$ ipython --no-banner

In [1]: import numpy as np

In [2]: np.set_printoptions(precision=1, suppress=True, linewidth=140)

In [3]: Y = np.array([[3, 0, 2], [3, 3, 1], [1, 3, 1]])

In [4]: m1 = np.tril(Y)

In [5]: m1
Out[5]: 
array([[3, 0, 0],
       [3, 3, 0],
       [1, 3, 1]])

In [6]: # triangular

In [7]: rng = np.random.default_rng(583970)

In [8]: z = rng.permutation(3)

In [9]: z
Out[9]: array([2, 1, 0])

In [10]: Y = m1[z][:, z]

In [11]: np.trace(Y)
Out[11]: np.int64(7)

In [12]: np.diag(Y)
Out[12]: array([1, 3, 3])

In [13]: np.sort(np.abs(np.linalg.eigvals(Y)))
Out[13]: array([1., 3., 3.])

In [14]: round(float(np.linalg.det(Y)), 1), round(float(np.linalg.det(m1[z])), 1)
Out[14]: (9.0, -9.0)

In [15]: x0 = np.array([3, -1, -3])

In [16]: rhs = m1 @ x0

In [17]: coef, lr = np.zeros(3), 1 / np.linalg.norm(m1, 2) ** 2

In [18]: for i in range(50):
    ...:     coef -= lr * m1.T @ (m1 @ coef - rhs)
    ...:     if i % 10 == 0: print(i, round(np.linalg.norm(m1 @ coef - rhs), 1))
    ...: 
0 7.2
10 1.4
20 1.1
30 1.0
40 0.9

In [19]: round(np.linalg.cond(m1), 1)
Out[19]: np.float64(8.9)

In [20]: np.sort(np.linalg.eigvals(m1))
Out[20]: array([1., 3., 3.])

In [21]: np.linalg.matrix_rank(m1 - m1[0, 0] * np.eye(3))
Out[21]: np.int64(2)

In [22]: np.linalg.matrix_power(m1 - np.diag(np.diag(m1)), 3)
Out[22]: 
array([[0, 0, 0],
       [0, 0, 0],
       [0, 0, 0]])

In [23]: m1 @ m1
Out[23]: 
array([[ 9,  0,  0],
       [18,  9,  0],
       [13, 12,  1]])

In [24]: np.prod(np.diag(m1)), round(np.linalg.det(m1), 1)
Out[24]: (np.int64(9), np.float64(9.0))

In [25]: x0 = np.array([-3, 3, 2])

In [26]: rhs = m1 @ x0

In [27]: rhs
Out[27]: array([-9,  0,  8])

In [28]: np.linalg.solve(m1.T, m1[0])
Out[28]: array([1., 0., 0.])

In [29]: np.linalg.solve(m1, 3 * rhs)
Out[29]: array([-9.,  9.,  6.])

In [30]: np.linalg.solve(m1, rhs)
Out[30]: array([-3.,  3.,  2.])

In [31]: proj = np.triu(np.array([[-1, 0, -1], [0, 0, -2], [2, 0, -2]]), 1) + np.eye(3)

In [32]: Y = proj @ m1 @ np.linalg.inv(proj)

In [33]: np.trace(Y), np.trace(m1)
Out[33]: (np.float64(7.0), np.int64(7))

In [34]: proj @ m1 - m1 @ proj
Out[34]: 
array([[-1., -3.,  2.],
       [-2., -6.,  7.],
       [ 0.,  0.,  7.]])

In [35]: Y = np.array([[0, -2], [3, 1]])

In [36]: C = np.array([[0, 2, -4], [4, -1, 4], [-1, 4, -1]])

In [37]: F = np.block([[Y, np.array([[2, 1, -5], [7, -7, 0]])], [np.zeros((3, 2)), C]])

In [38]: F
Out[38]: 
array([[ 0., -2.,  2.,  1., -5.],
       [ 3.,  1.,  7., -7.,  0.],
       [ 0.,  0.,  0.,  2., -4.],
       [ 0.,  0.,  4., -1.,  4.],
       [ 0.,  0., -1.,  4., -1.]])

In [39]: z = rng.permutation(5)

In [40]: z
Out[40]: array([1, 4, 0, 3, 2])

In [41]: Y = F[z][:, z]

In [42]: np.diag(Y)
Out[42]: array([ 1., -1.,  0., -1.,  0.])

In [43]: round(np.linalg.det(Y), 1), np.round(np.linalg.det(F[z]), 1)
Out[43]: (np.float64(-360.0), np.float64(360.0))

In [44]: x0 = np.array([-2, -1, -3, 2, -2])

In [45]: a = np.maximum(F @ x0, 0)

In [46]: np.tanh(F @ x0)
Out[46]: array([ 1., -1.,  1., -1.,  1.])

In [47]: np.flatnonzero(a > 1e-9)
Out[47]: array([0, 2, 4])

In [48]: proj = np.triu(np.array([[7, -2, 5, 9, -1],
    ...:     [3, -6, -4, 0, -7],
    ...:     [0, 3, -8, 0, 3],
    ...:     [8, -1, 2, -5, -6],
    ...:     [-3, 4, -4, -6, -5]]), 1) + np.eye(5)

In [49]: Y = proj @ F @ np.linalg.inv(proj)

In [50]: proj @ F - F @ proj
Out[50]: 
array([[ -6.,  -2.,  15.,  11.,   3.],
       [  0.,   6.,  -4., -63., -30.],
       [  0.,   0.,  -3.,  12.,   9.],
       [  0.,   0.,   6., -24., -12.],
       [  0.,   0.,   0.,   0.,  27.]])

In [51]: np.linalg.matrix_rank(Y)
Out[51]: np.int64(5)

In [52]: round(float(np.linalg.det(Y)), 1)
Out[52]: -360.0

In [53]: np.poly(Y)
Out[53]: array([   1.,    1.,  -23.,   99., -222.,  360.])

In [54]: x0 = np.array([-4, 0, 0, -2, 2])

In [55]: rhs = F @ x0

In [56]: coef, lr = np.zeros(5), 1 / np.linalg.norm(F, 2) ** 2

In [57]: for i in range(5):
    ...:     coef -= lr * F.T @ (F @ coef - rhs)
    ...:     if i % 1 == 0: print(i, round(np.linalg.norm(F @ coef - rhs), 1))
    ...: 
0 12.0
1 8.3
2 6.5
3 5.6
4 5.2

In [58]: coef
Out[58]: array([-0.3,  0.2, -0.2, -0.9,  2.3])

In [59]: np.round(np.linalg.cond(F), 1)
Out[59]: np.float64(19.9)

In [60]: X = np.loadtxt("data.csv", delimiter=",")

In [61]: X
Out[61]: 
array([[ 4.,  6.,  6.,  2.,  0.],
       [ 6.,  9.,  9.,  3.,  0.],
       [ 6.,  9., 10.,  5.,  1.],
       [ 2.,  3.,  5.,  5.,  2.],
       [ 0.,  0.,  1.,  2.,  1.]])

In [62]: # symmetric

In [63]: proj = np.triu(np.array([[2, 0, 0, 3, 4],
    ...:     [2, 0, 1, 3, 2],
    ...:     [0, 2, 4, 3, 1],
    ...:     [0, 0, 3, 4, 0],
    ...:     [3, 1, 5, 3, 4]]), 1) + np.eye(5)

In [64]: Y = proj @ X @ np.linalg.inv(proj)

In [65]: round(np.linalg.det(Y), 1)
Out[65]: np.float64(0.0)

In [66]: [round(float(x), 1) for x in np.linalg.svd(X, compute_uv=False)[:3]]
Out[66]: [24.4, 4.6, 0.0]

In [67]: np.linalg.cond(X) > 100
Out[67]: np.True_

In [68]: np.linalg.matrix_rank(X, rtol=0.1)
Out[68]: np.int64(2)

In [69]: np.round(np.linalg.norm(X, 2) / np.linalg.norm(X), 1)
Out[69]: np.float64(1.0)

In [70]: np.argsort(-np.linalg.norm(X, axis=0).round(6), kind="stable")[:3]
Out[70]: array([2, 1, 0])

In [71]: Uu, sig, VT = np.linalg.svd(X)

In [72]: np.argmax(sig[:-1] / (sig[1:] + 1e-6)) + 1
Out[72]: np.int64(2)

In [73]: sig.round(1) + 0
Out[73]: array([24.4,  4.6,  0. ,  0. ,  0. ])

In [74]: Y = Uu[:, :2] @ np.diag(sig[:2]) @ VT[:2]

In [75]: round(np.linalg.norm(X - Y) / np.linalg.norm(X), 1)
Out[75]: np.float64(0.0)

In [76]: np.linalg.matrix_rank(Y)
Out[76]: np.int64(2)

In [77]: Y.round(1) + 0
Out[77]: 
array([[ 4.,  6.,  6.,  2.,  0.],
       [ 6.,  9.,  9.,  3.,  0.],
       [ 6.,  9., 10.,  5.,  1.],
       [ 2.,  3.,  5.,  5.,  2.],
       [ 0.,  0.,  1.,  2.,  1.]])

In [78]: round(float(np.abs(X - Y).max()), 1)
Out[78]: 0.0

In [79]: w, evecs = np.linalg.eigh(X)

In [80]: x0 = np.array([4, 2, -2, -4, 3])

In [81]: round(x0 @ X @ x0 / (x0 @ x0), 1), round(w[0], 1), np.round(w[-1], 1)
Out[81]: (np.float64(1.3), np.float64(-0.0), np.float64(24.4))

In [82]: W0 = np.loadtxt("case5.csv", delimiter=",")

In [83]: W0
Out[83]: 
array([[ 1., -2.,  0.],
       [ 3.,  0.,  2.],
       [ 0.,  0.,  0.],
       [ 0.,  0.,  0.],
       [ 1.,  0.,  1.],
       [ 0.,  0.,  0.],
       [ 1.,  0.,  1.],
       [ 1.,  0.,  1.],
       [ 2.,  0.,  1.],
       [ 0.,  0.,  0.],
       [ 3.,  2.,  3.],
       [ 0.,  0.,  0.],
       [ 1.,  0.,  1.],
       [ 2.,  2.,  2.],
       [ 0.,  0.,  0.],
       [ 3.,  2.,  3.],
       [ 2.,  2.,  2.],
       [ 0., -2., -1.],
       [ 1.,  0.,  1.],
       [ 0.,  0.,  0.]])

In [84]: C2 = W0.T @ W0

In [85]: np.allclose(C2, C2.T)
Out[85]: True

In [86]: np.diag(C2)
Out[86]: array([45., 24., 37.])

In [87]: Y = W0[0, 0] * W0[1:] - np.outer(W0[1:, 0], W0[0])

In [88]: Y
Out[88]: 
array([[ 0.,  6.,  2.],
       [ 0.,  0.,  0.],
       [ 0.,  0.,  0.],
       [ 0.,  2.,  1.],
       [ 0.,  0.,  0.],
       [ 0.,  2.,  1.],
       [ 0.,  2.,  1.],
       [ 0.,  4.,  1.],
       [ 0.,  0.,  0.],
       [ 0.,  8.,  3.],
       [ 0.,  0.,  0.],
       [ 0.,  2.,  1.],
       [ 0.,  6.,  2.],
       [ 0.,  0.,  0.],
       [ 0.,  8.,  3.],
       [ 0.,  6.,  2.],
       [ 0., -2., -1.],
       [ 0.,  2.,  1.],
       [ 0.,  0.,  0.]])

In [89]: W0[:, 0] / W0[0, 0]
Out[89]: array([1., 3., 0., 0., 1., 0., 1., 1., 2., 0., 3., 0., 1., 2., 0., 3., 2., 0., 1., 0.])

In [90]: D = np.linalg.norm(W0[:, None] - W0[None], axis=-1)

In [91]: (D + 1e9 * np.eye(20)).round(6).argmin(axis=1)
Out[91]: array([17,  8,  3,  2,  6,  2,  4,  4,  4,  2, 15,  2,  4, 16,  2, 10, 13,  0,  4,  2])

In [92]: np.linalg.matrix_rank(D ** 2)
Out[92]: np.int64(5)

In [93]: D[17]
Out[93]: array([1.4, 4.7, 2.2, 2.2, 3. , 2.2, 3. , 3. , 3.5, 2.2, 6.4, 2.2, 3. , 5.4, 2.2, 6.4, 5.4, 0. , 3. , 2.2])

In [94]: np.flatnonzero(D[17] < D.mean() / 2)
Out[94]: array([17])

In [95]: np.unravel_index(D.round(6).argmax(), D.shape)
Out[95]: (np.int64(10), np.int64(17))

In [96]: np.linalg.norm(W0, axis=1)
Out[96]: array([2.2, 3.6, 0. , 0. , 1.4, 0. , 1.4, 1.4, 2.2, 0. , 4.7, 0. , 1.4, 3.5, 0. , 4.7, 3.5, 2.2, 1.4, 0. ])

In [97]: Y = W0 + rng.integers(-2, 3, (20, 2)) @ rng.integers(-2, 3, (2, 3))

In [98]: Y
Out[98]: 
array([[ 9., -2., -8.],
       [ 3.,  8.,  2.],
       [-8.,  0.,  8.],
       [ 0.,  0.,  0.],
       [ 3.,  6., -1.],
       [-4.,  4.,  4.],
       [-5.,  2.,  7.],
       [ 7.,  2., -5.],
       [-6.,  0.,  9.],
       [-4.,  4.,  4.],
       [-3.,  4.,  9.],
       [ 2.,  2., -2.],
       [ 1., -4.,  1.],
       [ 2.,  2.,  2.],
       [ 6.,  2., -6.],
       [ 3., -2.,  3.],
       [ 8.,  4., -4.],
       [ 2.,  4., -3.],
       [ 7.,  2., -5.],
       [-8.,  0.,  8.]])

In [99]: np.linalg.matrix_rank(Y - W0, tol=1e-8)
Out[99]: np.int64(2)

In [100]: np.abs(Y - W0).sum(axis=1)
Out[100]: array([16.,  8., 16.,  0., 10., 12., 14., 14., 16., 12., 14.,  6.,  4.,  0., 14.,  4., 14., 10., 14., 16.])

In [101]: K = np.load("out3.npy")

In [102]: K
Out[102]: 
array([[6, 3, 4, 1],
       [3, 2, 5, 5],
       [4, 5, 6, 3],
       [1, 5, 3, 4]])

In [103]: # equal to its transpose

In [104]: (K + K.T) / 2
Out[104]: 
array([[6., 3., 4., 1.],
       [3., 2., 5., 5.],
       [4., 5., 6., 3.],
       [1., 5., 3., 4.]])

In [105]: K @ K
Out[105]: 
array([[62, 49, 66, 37],
       [49, 63, 67, 48],
       [66, 67, 86, 59],
       [37, 48, 59, 51]])

In [106]: np.linalg.matrix_power(K, 4)
Out[106]: 
array([[11970, 12323, 15234, 10427],
       [12323, 13163, 16049, 11238],
       [15234, 16049, 19722, 13741],
       [10427, 11238, 13741,  9755]])

In [107]: t = np.radians(149)

In [108]: r_ = np.eye(4)

In [109]: r_[3, 3] = r_[1, 1] = np.cos(t)

In [110]: r_[3, 1], r_[1, 3] = -np.sin(t), np.sin(t)

In [111]: r_
Out[111]: 
array([[ 1. ,  0. ,  0. ,  0. ],
       [ 0. , -0.9,  0. ,  0.5],
       [ 0. ,  0. ,  1. ,  0. ],
       [ 0. , -0.5,  0. , -0.9]])

In [112]: Y = K @ r_.T

In [113]: np.linalg.svd(K, compute_uv=False), np.linalg.svd(Y, compute_uv=False)
Out[113]: (array([15.3,  4.5,  2.8,  1.1]), array([15.3,  4.5,  2.8,  1.1]))

In [114]: Y
Out[114]: 
array([[ 6. , -2.1,  4. , -2.4],
       [ 3. ,  0.9,  5. , -5.3],
       [ 4. , -2.7,  6. , -5.1],
       [ 1. , -2.2,  3. , -6. ]])

In [115]: np.allclose(np.linalg.norm(K, axis=1), np.linalg.norm(Y, axis=1))
Out[115]: True

In [116]: Y = np.linalg.inv(K)

In [117]: (np.abs(Y) > 1e-9).astype(int)
Out[117]: 
array([[1, 1, 1, 1],
       [1, 1, 1, 1],
       [1, 1, 1, 1],
       [1, 1, 1, 1]])

In [118]: round(np.linalg.det(K) * np.linalg.det(Y), 1)
Out[118]: np.float64(1.0)

In [119]: Y.round(1) + 0
Out[119]: 
array([[ 0.3,  0. , -0.3,  0.1],
       [ 0. , -0.2,  0. ,  0.2],
       [-0.3,  0. ,  0.5, -0.3],
       [ 0.1,  0.2, -0.3,  0.2]])

In [120]: np.all(np.linalg.eigvalsh(K) > 0)
Out[120]: np.False_

In [121]: round(np.linalg.eigvalsh(K).min(), 1)
Out[121]: np.float64(-2.8)

In [122]: mat = np.load("a.npy")

In [123]: mat
Out[123]: 
array([[ 6. ,  5.1,  5.2],
       [ 6. ,  5. ,  5. ],
       [ 6.1,  4.8,  4.9],
       [ 6.1,  4.9,  5. ],
       [ 6. ,  5. ,  4.9],
       [ 6. ,  5.1,  5.1],
       [ 5.9,  4.8,  5. ],
       [ 6. ,  5. ,  4.7],
       [ 6. ,  5.1,  4.9],
       [-3. ,  8.1, -7. ],
       [-3.1,  8.1, -7. ],
       [-2.9,  8.1, -6.9],
       [-3.1,  8. , -7.2],
       [-3. ,  8.1, -7. ],
       [-2.8,  8. , -6.9],
       [-3. ,  8. , -6.9],
       [-3.1,  8. , -6.9],
       [-3. ,  8. , -7.2]])

In [124]: Uu, sig, VT = np.linalg.svd(mat)

In [125]: np.argmax(sig[:-1] / (sig[1:] + 1e-6)) + 1
Out[125]: np.int64(2)

In [126]: Y = Uu[:, :2] @ np.diag(sig[:2]) @ VT[:2]

In [127]: round(np.abs(mat - Y).max(), 1)
Out[127]: np.float64(0.1)

In [128]: np.round(np.linalg.norm(mat - Y) / np.linalg.norm(mat), 1)
Out[128]: np.float64(0.0)

In [129]: np.round(np.linalg.norm(mat - Y, 2), 1), round(float(sig[2]), 1)
Out[129]: (np.float64(0.4), 0.4)
